$ python3 -q
>>> import numpy as np
>>> np.set_printoptions(precision=2, suppress=True, linewidth=140)
>>> K = np.array([[-3, 3, 8], [-8, 8, 3], [7, -4, 3], [-6, 5, 0], [-3, -6, -6]])
>>> K
array([[-3,  3,  8],
       [-8,  8,  3],
       [ 7, -4,  3],
       [-6,  5,  0],
       [-3, -6, -6]])
>>> U, sigma, Vh = np.linalg.svd(K, full_matrices=False)
>>> (sigma > 1e-8).sum()
np.int64(3)
>>> U.shape, sigma.shape, Vh.shape
((5, 3), (3,), (3, 3))
>>> np.allclose(U * sigma @ Vh, K)
True
>>> x0 = np.array([4, 8, 6])
>>> target = K @ x0
>>> np.linalg.solve(K.T @ K, K.T @ target)
array([4., 8., 6.])
>>> np.round(np.linalg.pinv(K) @ K, 2) + 0
array([[1., 0., 0.],
       [0., 1., 0.],
       [0., 0., 1.]])
>>> rng = np.random.default_rng(17)
>>> target = target + 0.1 * rng.normal(size=5)
>>> target
array([ 60.11,  50.03,  13.95,  15.87, -96.19])
>>> c, *_ = np.linalg.lstsq(K, target)
>>> np.round(K.T @ (target - K @ c), 2) + 0
array([0., 0., 0.])
>>> c
array([4.01, 8.01, 6.01])
>>> [round(float(np.linalg.norm(np.linalg.solve(K.T @ K + lam * np.eye(3), K.T @ target))), 2) for lam in (0, 1, 10, 100)]
[10.79, 10.62, 9.56, 5.89]
>>> F = np.loadtxt("w.csv", delimiter=",")
>>> F
array([[2., 2., 4., 5., 1., 1.],
       [5., 1., 2., 3., 5., 5.],
       [5., 1., 3., 0., 3., 4.],
       [5., 0., 3., 1., 5., 5.],
       [2., 1., 3., 4., 3., 5.],
       [5., 0., 3., 3., 1., 5.]])
>>> x0 = np.array([0, 3, 2, 0, 0, 2])
>>> target = F @ x0
>>> target
array([16., 17., 17., 16., 19., 16.])
>>> np.round(np.linalg.solve(F, F[:, 3]), 2) + 0
array([0., 0., 0., 1., 0., 0.])
>>> np.round(np.linalg.solve(F, -2 * target), 2) + 0
array([ 0., -6., -4.,  0.,  0., -4.])
>>> np.round(np.linalg.solve(F.T, F[4]), 2) + 0
array([0., 0., 0., 0., 1., 0.])
>>> def softmax(z):
...     e = np.exp(z - z.max(axis=-1, keepdims=True))
...     return e / e.sum(axis=-1, keepdims=True)
... 
>>> softmax(F[1])
array([0.31, 0.01, 0.02, 0.04, 0.31, 0.31])
>>> np.round(softmax(10 * F[1]), 2) + 0
array([0.33, 0.  , 0.  , 0.  , 0.33, 0.33])
>>> att = F @ F.T / np.sqrt(6)
>>> softmax(att).round(6).argmax(axis=1)
array([0, 1, 3, 3, 1, 1])
>>> softmax(att)[1] @ F
array([5.  , 0.88, 2.12, 2.77, 5.  , 5.  ])
>>> feats = np.loadtxt("sample3.csv", delimiter=",")
>>> feats
array([[ -0.64,  -6.82,   7.52,   6.07,  -5.51],
       [ -0.94,  -6.93,   6.28,   4.99,  -6.12],
       [ -1.65,  -9.8 ,   2.  ,   1.42,  -7.9 ],
       [  0.57,  -9.01,  11.28,   9.5 ,  -3.36],
       [ -0.16,  -3.77,  10.99,   8.91,  -4.16],
       [ -3.98,   4.4 ,  -0.2 ,  -1.39, -10.78],
       [ -4.4 ,   0.23,  -3.99,  -4.45, -12.15],
       [ -3.44, -10.36,  -5.44,  -5.05, -11.55],
       [ -3.82, -15.59,  -9.59,  -8.35, -12.97],
       [  1.59,  -1.13,  19.29,  16.01,  -0.34],
       [ -1.77,  17.01,  14.94,  11.08,  -4.78],
       [ -4.23,  -0.25,  -3.53,  -4.01, -11.86],
       [ -3.94,  -3.07,  -3.81,  -4.08, -11.65],
       [ -0.39,   0.49,  12.19,   9.7 ,  -4.09],
       [ -1.94,   5.04,   8.24,   5.96,  -6.63],
       [ -0.11, -16.37,   4.88,   4.36,  -5.64],
       [  1.03, -18.56,   8.34,   7.52,  -3.63],
       [  1.59, -16.32,  11.7 ,  10.32,  -2.24],
       [ -3.44,  -3.56,  -2.05,  -2.51, -10.71],
       [ -0.6 ,   0.15,  11.18,   8.83,  -4.56],
       [ -3.68,   6.35,   1.95,   0.37,  -9.95],
       [ -5.02,   1.13,  -6.01,  -6.27, -13.27],
       [ -5.6 , -21.07, -19.42, -16.61, -17.2 ],
       [  0.39,   8.51,  19.33,  15.45,  -1.52],
       [ -3.31,  -4.4 ,  -1.94,  -2.36, -10.55],
       [ -1.4 , -15.79,   0.01,   0.06,  -8.15],
       [ -1.  , -18.28,   0.36,   0.52,  -7.66],
       [ -4.13,  -6.13,  -6.09,  -5.89, -12.4 ]])
>>> lab = feats[:, 0] > np.median(feats[:, 0])
>>> f = feats[lab].mean(axis=0) - feats[~lab].mean(axis=0)
>>> f
array([ 3.64, -5.95, 11.59, 10.52,  6.54])
>>> lab.astype(int)
array([1, 1, 1, 1, 1, 0, 0, 0, 0, 1, 0, 0, 0, 1, 0, 1, 1, 1, 0, 1, 0, 0, 0, 1, 0, 1, 1, 0])
>>> ((feats - feats.mean(axis=0)) @ f > 0).astype(int)
array([1, 1, 1, 1, 1, 0, 0, 0, 0, 1, 1, 0, 0, 1, 1, 1, 1, 1, 0, 1, 0, 0, 0, 1, 0, 1, 1, 0])
>>> feats @ np.linalg.pinv(feats) @ feats
array([[ -0.64,  -6.82,   7.52,   6.07,  -5.51],
       [ -0.94,  -6.93,   6.28,   4.99,  -6.12],
       [ -1.65,  -9.8 ,   2.  ,   1.42,  -7.9 ],
       [  0.57,  -9.01,  11.28,   9.5 ,  -3.36],
       [ -0.16,  -3.77,  10.99,   8.91,  -4.16],
       [ -3.98,   4.4 ,  -0.2 ,  -1.39, -10.78],
       [ -4.4 ,   0.23,  -3.99,  -4.45, -12.15],
       [ -3.44, -10.36,  -5.44,  -5.05, -11.55],
       [ -3.82, -15.59,  -9.59,  -8.35, -12.97],
       [  1.59,  -1.13,  19.29,  16.01,  -0.34],
       [ -1.77,  17.01,  14.94,  11.08,  -4.78],
       [ -4.23,  -0.25,  -3.53,  -4.01, -11.86],
       [ -3.94,  -3.07,  -3.81,  -4.08, -11.65],
       [ -0.39,   0.49,  12.19,   9.7 ,  -4.09],
       [ -1.94,   5.04,   8.24,   5.96,  -6.63],
       [ -0.11, -16.37,   4.88,   4.36,  -5.64],
       [  1.03, -18.56,   8.34,   7.52,  -3.63],
       [  1.59, -16.32,  11.7 ,  10.32,  -2.24],
       [ -3.44,  -3.56,  -2.05,  -2.51, -10.71],
       [ -0.6 ,   0.15,  11.18,   8.83,  -4.56],
       [ -3.68,   6.35,   1.95,   0.37,  -9.95],
       [ -5.02,   1.13,  -6.01,  -6.27, -13.27],
       [ -5.6 , -21.07, -19.42, -16.61, -17.2 ],
       [  0.39,   8.51,  19.33,  15.45,  -1.52],
       [ -3.31,  -4.4 ,  -1.94,  -2.36, -10.55],
       [ -1.4 , -15.79,   0.01,   0.06,  -8.15],
       [ -1.  , -18.28,   0.36,   0.52,  -7.66],
       [ -4.13,  -6.13,  -6.09,  -5.89, -12.4 ]])
>>> round(np.trace(np.linalg.pinv(feats) @ feats), 2)
np.float64(3.0)
>>> np.allclose(feats[:-1].T @ np.linalg.lstsq(feats[:-1].T, feats[-1])[0], feats[-1])
True
>>> np.unique(feats.round(6), axis=0).shape
(28, 5)
